$ python3 -q
>>> import numpy as np
>>> from numpy import linalg as LA
>>> np.set_printoptions(precision=3, suppress=True, linewidth=120, legacy="1.25")
>>> J = np.array([[192, 120, 56, 112, 128, 16, 184, 56],
...     [120, 83, 37, 82, 94, 8, 115, 33],
...     [56, 37, 25, 24, 35, 3, 63, 10],
...     [112, 82, 24, 100, 104, 8, 94, 38],
...     [128, 94, 35, 104, 114, 8, 116, 38],
...     [16, 8, 3, 8, 8, 2, 14, 6],
...     [184, 115, 63, 94, 116, 14, 187, 47],
...     [56, 33, 10, 38, 38, 6, 47, 21]])
>>> # rows and columns are dependent
>>> evals, vecs = LA.eigh(J)
>>> x = np.array([-1, 1, 1, -1, 0, -1, 0, -2])
>>> x @ J @ x
474
>>> vecs * np.abs(evals) @ vecs.T
array([[192., 120.,  56., 112., 128.,  16., 184.,  56.],
       [120.,  83.,  37.,  82.,  94.,   8., 115.,  33.],
       [ 56.,  37.,  25.,  24.,  35.,   3.,  63.,  10.],
       [112.,  82.,  24., 100., 104.,   8.,  94.,  38.],
       [128.,  94.,  35., 104., 114.,   8., 116.,  38.],
       [ 16.,   8.,   3.,   8.,   8.,   2.,  14.,   6.],
       [184., 115.,  63.,  94., 116.,  14., 187.,  47.],
       [ 56.,  33.,  10.,  38.,  38.,   6.,  47.,  21.]])
>>> vecs * np.maximum(evals, 0) @ vecs.T
array([[192., 120.,  56., 112., 128.,  16., 184.,  56.],
       [120.,  83.,  37.,  82.,  94.,   8., 115.,  33.],
       [ 56.,  37.,  25.,  24.,  35.,   3.,  63.,  10.],
       [112.,  82.,  24., 100., 104.,   8.,  94.,  38.],
       [128.,  94.,  35., 104., 114.,   8., 116.,  38.],
       [ 16.,   8.,   3.,   8.,   8.,   2.,  14.,   6.],
       [184., 115.,  63.,  94., 116.,  14., 187.,  47.],
       [ 56.,  33.,  10.,  38.,  38.,   6.,  47.,  21.]])
>>> np.round(LA.eigvalsh(J[1:, 1:]), 3) + 0
array([  0.   ,   0.   ,   0.   ,   0.   ,  11.4  ,  58.082, 462.518])
>>> rank = LA.matrix_rank(J)
>>> rank
3
>>> null = LA.svd(J)[2][rank:].T
>>> [int(LA.matrix_rank(J[:i])) for i in range(1, len(J) + 1)]
[1, 2, 3, 3, 3, 3, 3, 3]
>>> null.shape
(8, 5)
>>> np.allclose(J @ null, 0)
True
>>> LA.matrix_rank(J.T @ J), LA.matrix_rank(J @ J.T)
(3, 3)
>>> data = np.load("test7.npy")
>>> data
array([[  2.125,   0.898,   4.574,   1.709,  -7.475,   2.687,   3.103,   4.787,  -0.312,  -1.366],
       [  1.316,  -0.491,  -4.413,  -1.137,   3.09 ,  -4.679,  -8.489,  -4.635,  -0.707,   1.019],
       [  1.345,   2.216,  -1.443,   3.537,   1.005,  -0.168,   9.703,  -0.691,   1.095,   2.992],
       [ -1.693,  -2.948,  -3.027,  -4.874,   4.291,  -3.507, -15.519,  -3.999,  -1.27 ,  -1.794],
       [ -2.296,   0.078,  -5.435,  -0.125,   9.091,  -2.261,   3.062,  -5.206,   1.102,   3.006],
       [ -6.031,  -2.127,   5.729,  -3.004,   0.306,   6.905,   4.18 ,   5.095,   0.602,  -3.637],
       [ -3.402,  -3.099,  -3.068,  -5.233,   6.527,  -2.514, -12.799,  -4.065,  -0.825,  -1.634],
       [ -3.409,  -0.375,  -0.196,  -0.62 ,   4.408,   2.003,   5.433,  -0.23 ,   0.993,   0.386],
       [  5.368,   1.127,  -1.696,   1.604,  -4.497,  -4.296,  -6.798,  -1.5  ,  -1.182,   0.801],
       [  4.599,   0.411,  -4.587,   0.3  ,  -0.47 ,  -6.488, -10.818,  -4.588,  -1.328,   1.344],
       [ -5.915,  -0.593,   2.901,  -0.685,   3.972,   5.995,  11.707,   2.92 ,   1.702,  -0.609],
       [ -4.307,  -2.623,  -0.295,  -4.171,   4.713,   0.709,  -6.114,  -1.084,  -0.211,  -1.988],
       [  4.275,   1.901,  -5.767,   2.692,   1.892,  -5.892,  -1.505,  -5.23 ,  -0.078,   3.796],
       [ -0.405,  -0.717,  -4.492,  -1.396,   5.322,  -3.668,  -5.785,  -4.72 ,  -0.18 ,   1.23 ],
       [  4.471,   3.582,  -2.076,   5.736,  -1.77 ,  -1.796,  10.474,  -0.895,   0.906,   4.205],
       [ -2.588,  -1.728,   5.891,  -2.399,  -4.071,   4.88 ,  -1.189,   5.299,  -0.367,  -4.005],
       [  3.522,  -0.084,   0.655,  -0.2  ,  -5.168,  -2.203,  -8.467,   0.408,  -1.443,  -1.198],
       [ -4.114,  -1.587,  -2.73 ,  -2.733,   7.617,  -0.384,  -1.675,  -3.104,   0.525,   0.174],
       [ -0.794,  -0.012,   3.188,   0.183,  -2.57 ,   3.009,   3.577,   3.216,   0.185,  -1.188],
       [ -4.268,  -1.896,   5.803,  -2.744,  -1.916,   5.893,   1.507,   5.203,   0.075,  -3.785],
       [  1.514,  -0.819,   2.527,  -1.183,  -5.07 ,   0.094,  -7.148,   2.094,  -1.201,  -2.4  ],
       [ -4.208,  -3.106,   0.099,  -5.026,   3.926,   0.503,  -9.186,  -0.921,  -0.591,  -2.817],
       [  2.399,   1.415,   2.604,   2.411,  -5.424,   1.404,   4.372,   3.02 ,  -0.004,  -0.045],
       [  2.118,   0.193,  -1.5  ,   0.202,  -0.917,  -2.511,  -4.503,  -1.507,  -0.616,   0.381],
       [  0.9  ,   1.529,  -5.991,   2.112,   6.321,  -3.889,   3.922,  -5.384,   0.898,   4.2  ],
       [ -2.182,  -2.427,  -1.791,  -4.023,   3.806,  -1.793, -10.575,  -2.603,  -0.838,  -1.596],
       [  2.195,   0.403,   4.997,   0.9  ,  -8.315,   2.526,  -0.006,   5.002,  -0.692,  -2.165],
       [  4.785,   2.096,  -0.898,   3.333,  -4.198,  -2.411,   1.216,  -0.281,  -0.293,   1.817],
       [  0.565,   1.041,  -4.014,   1.403,   4.201,  -2.642,   2.605,  -3.627,   0.587,   2.765],
       [ -1.283,  -2.193,   1.496,  -3.522,  -0.994,   0.215,  -9.672,   0.726,  -1.121,  -3.006],
       [  4.111,   3.61 ,  -0.495,   5.794,  -3.095,  -0.331,  12.274,   0.716,   0.986,   3.582],
       [  2.088,   0.88 ,   4.593,   1.685,  -7.492,   2.738,   3.121,   4.797,  -0.286,  -1.423],
       [  0.885,   2.167,   0.096,   3.609,  -0.29 ,   1.309,  11.491,   0.901,   1.163,   2.424],
       [  2.202,   2.419,   1.825,   4.016,  -3.82 ,   1.806,  10.605,   2.613,   0.804,   1.597],
       [  5.603,   2.077,  -4.103,   3.106,  -1.582,  -5.397,  -2.394,  -3.531,  -0.51 ,   3.005],
       [ -4.306,  -0.589,  -3.491,  -1.109,   9.202,  -0.017,   4.512,  -3.514,   1.305,   1.799],
       [  4.713,  -0.084,  -4.155,  -0.525,  -1.33 ,  -6.688, -13.884,  -4.412,  -1.714,   0.617],
       [  5.901,   0.613,  -2.866,   0.716,  -3.982,  -6.002, -11.745,  -2.874,  -1.67 ,   0.624],
       [  4.295,  -0.118,  -2.615,  -0.417,  -2.618,  -5.201, -12.137,  -2.821,  -1.638,  -0.012],
       [ -2.71 ,  -1.933,  -0.58 ,  -3.092,   3.319,  -0.11 ,  -5.708,  -1.202,  -0.306,  -1.387],
       [  0.409,   0.698,   4.492,   1.399,  -5.298,   3.703,   5.776,   4.681,   0.208,  -1.19 ],
       [  1.717,   0.19 ,   0.095,   0.302,  -2.2  ,  -0.991,  -2.7  ,   0.066,  -0.548,  -0.214],
       [ -5.59 ,  -2.058,   4.104,  -3.083,   1.627,   5.424,   2.412,   3.541,   0.484,  -2.989]])
>>> r0, r1 = data[29], data[0]
>>> round(r0 @ r1, 3)
-17.945
>>> pr = (r0 @ r1) / (r0 @ r0) * r0
>>> LA.matrix_rank(np.outer(r0, r1))
1
